% python3 -q
>>> import numpy as np
>>> np.set_printoptions(suppress=True, linewidth=160)
>>> rnd = lambda a: np.round(a, 2) + 0
>>> F = np.load("x.npy")
>>> F
array([[ -4,  -7,  -3, -12,   1,  -3,   9,  -2,  -3],
       [ -7,   0,  16, -11,   3, -12, -10,  -6,   5],
       [ -3,  16,  -8,  11,  -7,   1,  -4,   4,   7],
       [-12, -11,  11, -16, -17,   6,  14,  -1,   2],
       [  1,   3,  -7, -17,   8,  -2,   0,   7,  -5],
       [ -3, -12,   1,   6,  -2,  16,  -3,  -4, -13],
       [  9, -10,  -4,  14,   0,  -3,  10,  14,   4],
       [ -2,  -6,   4,  -1,   7,  -4,  14,   6,   8],
       [ -3,   5,   7,   2,  -5, -13,   4,   8,  18]])
>>> # symmetric
>>> other = F[0, 0] * F[1:] - np.outer(F[1:, 0], F[0])
>>> other
array([[   0,  -49,  -85,  -40,   -5,   27,  103,   10,  -41],
       [   0,  -85,   23,  -80,   31,  -13,   43,  -22,  -37],
       [   0,  -40,  -80,  -80,   80,  -60,   52,  -20,  -44],
       [   0,   -5,   31,   80,  -33,   11,   -9,  -26,   23],
       [   0,   27,  -13,  -60,   11,  -73,   39,   10,   43],
       [   0,  103,   43,   52,   -9,   39, -121,  -38,   11],
       [   0,   10,  -22,  -20,  -26,   10,  -38,  -28,  -38],
       [   0,  -41,  -37,  -44,   23,   43,   11,  -38,  -81]])
>>> np.flatnonzero(~other.round(6).any(axis=1))
array([], dtype=int64)
>>> G = F.T @ F
>>> np.trace(G), (F ** 2).sum()
(np.int64(5762), np.int64(5762))
>>> G
array([[ 322,   58, -283,  371,  215,   -9,  -63,  159,  -68],
       [  58,  740, -210,  189,   49, -238, -409,   22,  254],
       [-283, -210,  581, -325, -151, -190,   40, -162,  219],
       [ 371,  189, -325, 1168,  -15,  149, -150,  213,  117],
       [ 215,   49, -151,  -15,  490, -159, -147,   35, -119],
       [  -9, -238, -190,  149, -159,  644,  -13, -172, -508],
       [ -63, -409,   40, -150, -147,  -13,  714,  280,  186],
       [ 159,   22, -162,  213,   35, -172,  280,  418,  267],
       [ -68,  254,  219,  117, -119, -508,  186,  267,  685]])
>>> T = np.stack([F, 3 * F, F[::-1]])
>>> T.sum(axis=0)
array([[-19, -23,  -5, -46,  -1, -25,  40,   0,   6],
       [-30,  -6,  68, -45,  19, -52, -26, -18,  28],
       [ -3,  54, -36,  58, -28,   1,  -6,  30,  32],
       [-51, -56,  45, -58, -70,  40,  53,  -8,  -5],
       [  5,  15, -35, -85,  40, -10,   0,  35, -25],
       [-24, -59,  15,   8, -25,  70,   2, -17, -50],
       [ 33, -24, -24,  67,  -7, -11,  36,  60,  23],
       [-15, -24,  32, -15,  31, -28,  46,  18,  37],
       [-16,  13,  25,  -4, -19, -55,  25,  30,  69]])
>>> np.linalg.matrix_rank(T)
array([9, 9, 9])
>>> np.einsum("bij,cij->bc", T, T)
array([[ 5762, 17286,   776],
       [17286, 51858,  2328],
       [  776,  2328,  5762]])
>>> T.shape
(3, 9, 9)
>>> rng = np.random.default_rng(3239)
>>> z = rng.permutation(9)
>>> z
array([1, 4, 2, 5, 8, 3, 6, 0, 7])
>>> other = F[z][:, z]
>>> other
array([[  0,   3,  16, -12,   5, -11, -10,  -7,  -6],
       [  3,   8,  -7,  -2,  -5, -17,   0,   1,   7],
       [ 16,  -7,  -8,   1,   7,  11,  -4,  -3,   4],
       [-12,  -2,   1,  16, -13,   6,  -3,  -3,  -4],
       [  5,  -5,   7, -13,  18,   2,   4,  -3,   8],
       [-11, -17,  11,   6,   2, -16,  14, -12,  -1],
       [-10,   0,  -4,  -3,   4,  14,  10,   9,  14],
       [ -7,   1,  -3,  -3,  -3, -12,   9,  -4,  -2],
       [ -6,   7,   4,  -4,   8,  -1,  14,  -2,   6]])
>>> np.trace(other)
np.int64(30)
>>> np.allclose(other, F)
False
>>> np.diag(other)
array([  0,   8,  -8,  16,  18, -16,  10,  -4,   6])
>>> O, V = np.linalg.qr(F[:, :7])[0], np.linalg.qr(F[:, 7:])[0]
>>> sv = np.linalg.svd(O.T @ V, compute_uv=False)
>>> rnd(np.degrees(np.arccos(sv.clip(0, 1))))
array([ 2.08, 35.07])
>>> rnd(sv)
array([1.  , 0.82])
>>> rnd(np.linalg.norm(O @ O.T - V @ V.T, 2))
np.float64(1.0)
>>> arr = np.load("data.npy")
>>> arr
array([[ 8.63, -0.95,  1.36, 15.37, 21.21, 21.  , 15.73, 14.35, 22.43, 27.35],
       [10.19,  0.72,  1.27, 15.  , 20.42, 19.57, 17.63, 13.67, 19.66, 27.76],
       [ 9.84,  0.6 ,  2.2 , 15.34, 21.97, 22.64, 17.3 , 15.04, 20.38, 29.11],
       [ 8.96, -0.37,  2.  , 14.75, 20.99, 20.99, 18.44, 15.42, 21.  , 27.38],
       [ 9.52, -0.73,  2.97, 15.8 , 21.82, 20.74, 18.43, 14.49, 21.74, 25.42],
       [ 6.18,  0.31,  3.43, 13.79, 19.57, 21.87, 17.06, 15.37, 19.98, 26.53],
       [ 9.41, -0.64,  3.2 , 16.15, 21.8 , 21.52, 18.16, 12.83, 22.58, 26.32],
       [ 7.52,  1.1 ,  3.91, 13.06, 20.55, 21.68, 19.35, 15.43, 21.12, 28.64],
       [ 8.41, -0.77,  2.34, 16.27, 21.36, 20.25, 18.87, 17.26, 21.51, 27.25],
       [10.46, -0.1 ,  2.69, 14.49, 19.56, 20.66, 18.57, 14.12, 20.54, 26.59],
       [ 9.  , -0.57,  3.22, 15.59, 20.39, 21.26, 17.67, 14.52, 20.97, 25.99],
       [ 8.34, -0.39,  1.04, 16.28, 18.51, 21.88, 17.34, 15.2 , 20.06, 26.27],
       [ 8.23, -0.27,  4.52, 15.12, 19.43, 21.98, 18.25, 15.81, 19.76, 25.67],
       [ 9.  , -1.05,  3.9 , 14.46, 20.9 , 20.74, 17.95, 15.99, 22.26, 27.72],
       [ 7.5 ,  0.72,  3.31, 15.91, 21.27, 22.21, 19.51, 15.65, 23.16, 26.  ],
       [ 8.76,  0.04,  3.51, 15.7 , 20.84, 21.88, 17.3 , 14.06, 20.9 , 27.78],
       [ 9.8 ,  0.09,  1.98, 15.36, 21.9 , 20.49, 17.07, 15.2 , 20.82, 25.77],
       [ 9.5 , -1.71,  1.46, 15.46, 20.85, 21.09, 17.42, 14.87, 20.18, 27.64],
       [ 8.95, -1.67,  2.21, 14.56, 20.96, 21.13, 16.54, 14.81, 22.26, 28.53],
       [ 8.38,  0.37,  1.84, 16.53, 19.91, 19.63, 19.22, 14.01, 20.87, 26.26],
       [ 9.55, -0.35,  5.12, 15.08, 20.8 , 22.15, 15.93, 13.49, 20.3 , 27.61]])
>>> G = np.cov(arr, rowvar=False)
>>> rnd(np.polyfit(arr[:, 9], arr[:, 1], 1))
array([ 0.01, -0.42])
>>> rnd(np.linalg.eigvalsh(G)[::-1])
array([2.08, 1.69, 1.51, 1.22, 0.94, 0.59, 0.51, 0.34, 0.21, 0.12])
>>> np.argwhere(np.triu(np.abs(np.corrcoef(arr.T)) > 0.8, 1))
array([], shape=(0, 2), dtype=int64)
>>> rnd(np.corrcoef(arr[:, 9], arr[:, 1])[0, 1])
np.float64(0.01)
>>> A = np.loadtxt("dump.csv", delimiter=",")
>>> A
array([[ 16.62, -34.52, -13.57,  26.43, -10.77,   3.  ,  11.98,  -4.82, -29.66],
       [ 33.48,  -7.92,  -7.32, -27.6 , -21.85,  81.26,  -1.16,  14.06, -16.77],
       [ 16.71, -33.64, -15.04,  25.14, -10.24,   0.68,  12.61,  -4.4 , -31.63],
       [ -6.83,  19.14,   9.03, -24.76,   5.55,  -1.88,  10.8 ,  -4.07, -29.94],
       [ 16.56, -32.11, -14.55,  26.52,  -9.  ,   1.69,  14.04,  -3.22, -30.61],
       [ 17.69, -33.76, -15.74,  25.77,  -9.73,   0.67,  11.14,  -5.08, -30.4 ],
       [ 18.2 , -33.95, -13.94,  26.64, -10.08,   0.66,  11.68,  -4.52, -29.73],
       [ 17.44, -34.68, -13.34,  26.72, -10.97,   3.51,  12.54,  -2.55, -31.03],
       [ -6.9 ,  17.5 ,   7.09, -26.54,   4.28,   1.13,   9.75,  -3.86, -30.18],
       [ 32.44,  -8.17,  -6.43, -26.68, -20.86,  78.86,  -0.38,  14.98, -16.35],
       [ -5.85,  18.16,   6.65, -26.29,   6.49,   0.02,  11.58,  -1.86, -29.96],
       [ 34.79,  -7.05,  -5.66, -27.53, -22.94,  79.48,  -2.27,  12.68, -16.72],
       [ 18.85, -33.22, -14.43,  24.68, -10.74,   0.74,  10.71,  -4.31, -30.69],
       [ 18.15, -34.45, -16.27,  26.38,  -9.62,   3.55,  12.84,  -3.44, -32.09],
       [ 34.02,  -5.19,  -5.83, -28.14, -22.26,  80.18,  -0.85,  14.09, -16.4 ],
       [ 33.06,  -8.54,  -6.25, -27.34, -23.11,  80.72,  -2.46,  15.  , -15.57],
       [ 33.76,  -9.49,  -6.5 , -27.54, -20.23,  80.99,  -0.93,  15.05, -16.53],
       [ -7.54,  18.01,   6.83, -24.32,   5.86,   1.7 ,  10.04,  -4.77, -31.42],
       [ 35.62,  -6.71,  -7.04, -28.11, -21.06,  79.3 ,  -3.32,  13.8 , -15.33],
       [ -4.46,  17.6 ,   7.41, -25.73,   6.45,   1.11,  11.18,  -5.17, -29.21],
       [ 17.71, -33.96, -12.02,  27.1 , -11.51,   2.  ,  10.74,  -2.51, -28.82]])
>>> rnd(np.abs(np.linalg.svd(A)[2][-1]))
array([0.06, 0.16, 0.15, 0.36, 0.49, 0.13, 0.63, 0.23, 0.34])
>>> rnd(np.linalg.norm(A, 2) / np.linalg.norm(A))
np.float64(0.79)
>>> np.argsort(-np.linalg.norm(A, axis=0).round(6), kind="stable")[:3]
array([5, 8, 3])
